>>> import numpy as np
>>> np.set_printoptions(precision=2, suppress=True, linewidth=160)
>>> def rd(a):
...     return np.round(a, 2) + 0
... 
>>> rng = np.random.default_rng(1404)
>>> M = np.eye(7, dtype=int)[rng.permutation(7)] * np.array([-2, -1, -1, 1, 0, 1, -2])
>>> M
array([[ 0, -1,  0,  0,  0,  0,  0],
       [ 0,  0,  0,  0,  0,  0, -2],
       [ 0,  0, -1,  0,  0,  0,  0],
       [ 0,  0,  0,  1,  0,  0,  0],
       [ 0,  0,  0,  0,  0,  0,  0],
       [ 0,  0,  0,  0,  0,  1,  0],
       [-2,  0,  0,  0,  0,  0,  0]])
>>> np.linalg.matrix_power(M, 3)
array([[-4,  0,  0,  0,  0,  0,  0],
       [ 0, -4,  0,  0,  0,  0,  0],
       [ 0,  0, -1,  0,  0,  0,  0],
       [ 0,  0,  0,  1,  0,  0,  0],
       [ 0,  0,  0,  0,  0,  0,  0],
       [ 0,  0,  0,  0,  0,  1,  0],
       [ 0,  0,  0,  0,  0,  0, -4]])
>>> rd(np.linalg.det(M))
np.float64(0.0)
>>> print(rd(np.abs(np.linalg.eigvals(M)).max()))
1.59
>>> rd(np.sort(np.abs(np.linalg.eigvals(M))))
array([0.  , 1.  , 1.  , 1.  , 1.59, 1.59, 1.59])
>>> np.trace(M)
np.int64(1)
>>> M @ M.T
array([[1, 0, 0, 0, 0, 0, 0],
       [0, 4, 0, 0, 0, 0, 0],
       [0, 0, 1, 0, 0, 0, 0],
       [0, 0, 0, 1, 0, 0, 0],
       [0, 0, 0, 0, 0, 0, 0],
       [0, 0, 0, 0, 0, 1, 0],
       [0, 0, 0, 0, 0, 0, 4]])
>>> rd(np.linalg.pinv(M))
array([[ 0. ,  0. ,  0. ,  0. ,  0. ,  0. , -0.5],
       [-1. ,  0. ,  0. ,  0. ,  0. ,  0. ,  0. ],
       [ 0. ,  0. , -1. ,  0. ,  0. ,  0. ,  0. ],
       [ 0. ,  0. ,  0. ,  1. ,  0. ,  0. ,  0. ],
       [ 0. ,  0. ,  0. ,  0. ,  0. ,  0. ,  0. ],
       [ 0. ,  0. ,  0. ,  0. ,  0. ,  1. ,  0. ],
       [ 0. , -0.5,  0. ,  0. ,  0. ,  0. ,  0. ]])
>>> rd(np.linalg.svd(M, compute_uv=False))
array([2., 2., 1., 1., 1., 1., 0.])
>>> rd(np.linalg.norm(M, 2) / np.linalg.norm(M))
np.float64(0.58)
>>> M @ M
array([[0, 0, 0, 0, 0, 0, 2],
       [4, 0, 0, 0, 0, 0, 0],
       [0, 0, 1, 0, 0, 0, 0],
       [0, 0, 0, 1, 0, 0, 0],
       [0, 0, 0, 0, 0, 0, 0],
       [0, 0, 0, 0, 0, 1, 0],
       [0, 2, 0, 0, 0, 0, 0]])
>>> (np.linalg.matrix_power((M != 0) + (M.T != 0) + np.eye(7), 7) > 0).astype(int)
array([[1, 1, 0, 0, 0, 0, 1],
       [1, 1, 0, 0, 0, 0, 1],
       [0, 0, 1, 0, 0, 0, 0],
       [0, 0, 0, 1, 0, 0, 0],
       [0, 0, 0, 0, 1, 0, 0],
       [0, 0, 0, 0, 0, 1, 0],
       [1, 1, 0, 0, 0, 0, 1]])
>>> rd(np.linalg.det(M))
np.float64(0.0)
>>> rd(np.linalg.norm(M[6], 1)), rd(np.linalg.norm(M[6], np.inf))
(np.float64(2.0), np.float64(2.0))
>>> np.linalg.norm(M, axis=1).argmax()
np.int64(1)
>>> rd(np.linalg.norm(M[6] - M[1]))
np.float64(2.83)
>>> rd(np.linalg.norm(M, axis=1))
array([1., 2., 1., 1., 0., 1., 2.])
>>> M[6] @ M[1]
np.int64(0)
>>> m1 = np.load("sample12.npy")
>>> m1
array([[ 1., -3.,  0.],
       [-3.,  0., -3.],
       [ 0., -3., -3.]])
>>> G = m1.T @ m1
>>> (m1 @ m1.T).shape
(3, 3)
>>> np.diag(G)
array([10., 18., 18.])
>>> m1 @ m1
array([[10., -3.,  9.],
       [-3., 18.,  9.],
       [ 9.,  9., 18.]])
>>> rd(np.linalg.det(m1))
np.float64(18.0)
>>> rd(np.abs(np.linalg.eigvals(m1)).max())
np.float64(5.31)
>>> print((m1 - m1.T) / 2)
[[0. 0. 0.]
 [0. 0. 0.]
 [0. 0. 0.]]
>>> ev, evecs = np.linalg.eigh(m1)
>>> x0 = np.array([8, 8, 6])
>>> rd(x0 @ m1 @ x0 / (x0 @ x0)), rd(ev[0]), rd(ev[-1])
(np.float64(-4.37), np.float64(-5.31), np.float64(4.13))
>>> rd(np.linalg.eigvalsh(m1[1:, 1:]))
array([-4.85,  1.85])
>>> E = np.loadtxt("out18.csv", delimiter=",")
>>> E
array([[ 0.,  0.,  0.,  0.,  0.,  8.,  0.,  7.,  0.],
       [ 3.,  0.,  0.,  0.,  2.,  5.,  1.,  6.,  0.],
       [ 0., 15., 22., 21.,  0.,  0.,  9.,  0.,  0.],
       [ 8., 13.,  6.,  5., 12.,  0.,  8.,  0., 23.],
       [ 5.,  0.,  0.,  0.,  6.,  5.,  1.,  8.,  3.],
       [ 9., 11.,  3.,  2., 14.,  0.,  7.,  0., 23.],
       [ 0.,  0.,  0.,  0.,  0.,  8.,  0.,  6.,  0.],
       [ 0., 17., 24., 23.,  0.,  0., 10.,  0.,  0.],
       [11., 17.,  7.,  6., 18.,  0., 10.,  0., 33.],
       [ 0.,  0.,  0.,  0.,  0., 11.,  0., 14.,  0.],
       [ 0.,  0.,  0.,  0.,  0., 11.,  0.,  9.,  0.],
       [ 0., 13., 19., 18.,  0.,  0.,  8.,  0.,  0.],
       [ 4.,  0.,  0.,  0.,  4., 11.,  0., 19.,  0.],
       [ 0., 11., 18., 17.,  0.,  0.,  7.,  0.,  0.],
       [ 0.,  0.,  0.,  0.,  0., 10.,  0., 10.,  0.]])
>>> M2 = E / np.linalg.norm(E, axis=1, keepdims=True)
>>> G = M2 @ M2.T
>>> print(rd(np.linalg.norm(M2, axis=1)))
[1. 1. 1. 1. 1. 1. 1. 1. 1. 1. 1. 1. 1. 1. 1.]
>>> x0 = np.array([5, 5, 4, 4, 2, 3, 0, 1, 5])
>>> y = E @ x0
>>> rd(np.linalg.pinv(E) @ E)
array([[1., 0., 0., 0., 0., 0., 0., 0., 0.],
       [0., 1., 0., 0., 0., 0., 0., 0., 0.],
       [0., 0., 1., 0., 0., 0., 0., 0., 0.],
       [0., 0., 0., 1., 0., 0., 0., 0., 0.],
       [0., 0., 0., 0., 1., 0., 0., 0., 0.],
       [0., 0., 0., 0., 0., 1., 0., 0., 0.],
       [0., 0., 0., 0., 0., 0., 1., 0., 0.],
       [0., 0., 0., 0., 0., 0., 0., 1., 0.],
       [0., 0., 0., 0., 0., 0., 0., 0., 1.]])
>>> rd(np.linalg.lstsq(E, y)[0])
array([5., 5., 4., 4., 2., 3., 0., 1., 5.])
>>> rd(np.linalg.solve(E.T @ E, E.T @ y))
array([5., 5., 4., 4., 2., 3., 0., 1., 5.])
>>> y = y + 0.1 * rng.normal(size=15)
>>> rd(y)
array([ 31.05,  39.96, 247.  , 287.86,  75.08, 263.06,  30.03, 272.97, 393.16,  46.77,  42.01, 213.  ,  79.95, 194.88,  39.72])
>>> b, *_ = np.linalg.lstsq(E, y)
>>> rd(np.linalg.norm(y - E @ b))
np.float64(0.24)
>>> F = np.loadtxt("mat.csv", delimiter=",")
>>> rd(F)
array([[-2.01, -4.15,  2.21,  5.74, -0.89, -1.12,  3.8 , -0.09, -4.95],
       [ 0.6 , -0.94, -3.92, -3.06,  2.16, -1.57, -7.92,  1.93, -0.7 ],
       [ 1.29,  1.12, -3.73, -4.65,  1.92, -0.63, -7.26,  1.4 ,  1.64],
       [-0.88,  0.15,  3.91,  3.74, -2.11,  1.23,  7.8 , -1.76, -0.2 ],
       [-0.92, -4.35, -2.67,  1.1 ,  1.74, -2.66, -5.92,  2.11, -4.72],
       [-0.3 ,  1.72,  3.83,  2.31, -2.18,  1.88,  7.87, -2.06,  1.6 ],
       [ 1.31,  4.97,  1.96, -2.32, -1.4 ,  2.71,  4.61, -1.93,  5.49],
       [-1.63, -2.33,  3.35,  5.31, -1.63,  0.  ,  6.32, -0.97, -2.99],
       [ 1.76,  2.86, -3.1 , -5.52,  1.46,  0.3 , -5.75,  0.75,  3.57],
       [ 0.36,  3.26,  3.37,  0.54, -2.04,  2.4 ,  7.17, -2.18,  3.4 ],
       [ 2.06,  4.89, -1.34, -5.51,  0.37,  1.7 , -1.96, -0.46,  5.71],
       [ 0.61,  3.76,  3.1 , -0.16, -1.93,  2.54,  6.7 , -2.17,  4.  ],
       [-0.45, -3.44, -3.28, -0.29,  2.  , -2.45, -7.01,  2.18, -3.62],
       [ 0.5 ,  3.55,  3.22,  0.14, -1.98,  2.48,  6.92, -2.18,  3.75],
       [-1.41, -5.1 , -1.73,  2.67,  1.29, -2.7 , -4.16,  1.85, -5.67],
       [-0.83,  0.29,  3.92,  3.63, -2.12,  1.29,  7.83, -1.79, -0.05],
       [-1.63, -5.33, -1.15,  3.43,  1.  , -2.63, -3.05,  1.65, -5.99],
       [-0.43,  1.38,  3.88,  2.65, -2.18,  1.75,  7.91, -2.  ,  1.21],
       [ 1.94,  5.4 , -0.04, -4.67, -0.36,  2.3 ,  0.69, -1.14,  6.17]])
>>> U, sigma, VT = np.linalg.svd(F)
>>> print(rd(sigma))
[34.68 26.41  0.    0.    0.    0.    0.    0.    0.  ]
>>> M2 = U[:, :2] @ np.diag(sigma[:2]) @ VT[:2]
>>> print(rd(np.linalg.norm(F - M2, 2)), rd(sigma[2]))
0.0 0.0
>>> print(rd(np.abs(F - M2).max()))
0.0
>>> Xc = F - F.mean(axis=0)
>>> evecs = np.linalg.svd(Xc)[2][:2]
>>> M2 = Xc - Xc @ evecs.T @ evecs
>>> np.linalg.norm(M2, axis=1).round(6).argmax()
np.int64(0)
>>> np.allclose(F[:-1].T @ np.linalg.lstsq(F[:-1].T, F[-1])[0], F[-1])
True
>>> print(np.unique(F.round(6), axis=0).shape)
(19, 9)
>>> rd(np.trace(np.linalg.pinv(F) @ F))
np.float64(2.0)
>>> np.linalg.lstsq(F[:-1].T, F[-1])[2]
np.int32(2)
>>> W0 = np.array([[-1.3, -0.8, -1.9, -0.3, 0.0, 0.2, -0.1],
...     [0.9, -1.06, 1.26, -0.4, -0.74, -1.34, -0.56],
...     [1.1, -1.0, 1.6, 0.1, -0.7, -0.8, -0.6],
...     [1.8, 0.7, -0.7, 0.3, 0.7, 0.7, 2.4]])
>>> def softmax(z):
...     e = np.exp(z - z.max(axis=-1, keepdims=True))
...     return e / e.sum(axis=-1, keepdims=True)
... 
>>> rd(softmax(W0[3]))
array([0.24, 0.08, 0.02, 0.05, 0.08, 0.08, 0.44])
>>> scores = W0 @ W0.T / np.sqrt(7)
>>> rd(softmax(scores)[3] @ W0)
array([ 1.77,  0.67, -0.68,  0.29,  0.68,  0.68,  2.35])
>>> rd(softmax(scores))
array([[0.9 , 0.03, 0.02, 0.05],
       [0.02, 0.52, 0.45, 0.02],
       [0.01, 0.46, 0.51, 0.02],
       [0.01, 0.  , 0.01, 0.98]])
>>> rd(softmax(scores + np.triu(np.full(scores.shape, -np.inf), 1)))
array([[1.  , 0.  , 0.  , 0.  ],
       [0.03, 0.97, 0.  , 0.  ],
       [0.01, 0.46, 0.52, 0.  ],
       [0.01, 0.  , 0.01, 0.98]])
>>> x0 = np.array([9, 1, 8, 5, 9, 2, 1])
>>> (W0 @ x0).argmax()
np.int64(3)
>>> rd(W0 @ (2 * x0))
array([-57.8 ,  10.44,  27.4 ,  45.8 ])
>>> W0 @ np.eye(7)[1]
array([-0.8 , -1.06, -1.  ,  0.7 ])
>>> rd(W0 @ x0)
array([-28.9 ,   5.22,  13.7 ,  22.9 ])
>>> rd(np.linalg.norm(W0, axis=0))
array([2.64, 1.8 , 2.87, 0.59, 1.24, 1.72, 2.54])
>>> rd(np.linalg.norm(W0, axis=1))
array([2.47, 2.52, 2.5 , 3.32])
>>> rd(np.linalg.norm(W0[3] - W0[1]))
np.float64(4.82)
>>> W0.shape
(4, 7)
>>> rd(W0.sum(axis=0))
array([ 2.5 , -2.16,  0.26, -0.3 , -0.74, -1.24,  1.14])
>>> print(rd(np.linalg.svd(W0, compute_uv=False)))
[4.02 3.32 1.53 0.47]
>>> rd(np.diff(W0, axis=0))
array([[ 2.2 , -0.26,  3.16, -0.1 , -0.74, -1.54, -0.46],
       [ 0.2 ,  0.06,  0.34,  0.5 ,  0.04,  0.54, -0.04],
       [ 0.7 ,  1.7 , -2.3 ,  0.2 ,  1.4 ,  1.5 ,  3.  ]])
>>> M2 = W0 / np.sqrt((W0 ** 2).mean(axis=1, keepdims=True))
>>> rd(M2[0])
array([-1.39, -0.86, -2.04, -0.32,  0.  ,  0.21, -0.11])
>>> J = np.array([[0, 1, 0, 1, 0, 1, 0],
...     [1, 0, 0, 1, 0, 0, 0],
...     [0, 0, 0, 0, 0, 0, 0],
...     [1, 1, 0, 0, 0, 1, 0],
...     [0, 0, 0, 0, 0, 0, 1],
...     [1, 0, 0, 1, 0, 0, 0],
...     [0, 0, 0, 0, 1, 0, 0]])
>>> # row 5 repeats row 1
>>> t = np.radians(76)
>>> R = np.eye(3)
>>> R[0, 0] = R[1, 1] = np.cos(t)
>>> R[0, 1], R[1, 0] = -np.sin(t), np.sin(t)
>>> rd(R)
array([[ 0.24, -0.97,  0.  ],
       [ 0.97,  0.24,  0.  ],
       [ 0.  ,  0.  ,  1.  ]])
>>> M2 = m1 @ R.T
>>> rd(np.linalg.svd(m1, compute_uv=False)), rd(np.linalg.svd(M2, compute_uv=False))
(array([5.31, 4.13, 0.82]), array([5.31, 4.13, 0.82]))
>>> np.allclose(m1 @ m1.T, M2 @ M2.T)
True
>>> rd(np.abs(M2 - m1).max(axis=0))
array([2.91, 3.24, 0.  ])
>>> rd(M2)
array([[ 3.15,  0.24,  0.  ],
       [-0.73, -2.91, -3.  ],
       [ 2.91, -0.73, -3.  ]])
>>> x0 = np.array([0, 0, -1])
>>> y = M2 @ x0
>>> b, lr = np.zeros(3), 1 / np.linalg.norm(M2, 2) ** 2
>>> for i in range(150):
...     b -= lr * M2.T @ (M2 @ b - y)
...     if i % 50 == 0: print(i, round(np.linalg.norm(M2 @ b - y), 2))
... 
0 0.66
50 0.14
100 0.04
>>> rd(np.linalg.cond(M2))
np.float64(6.49)
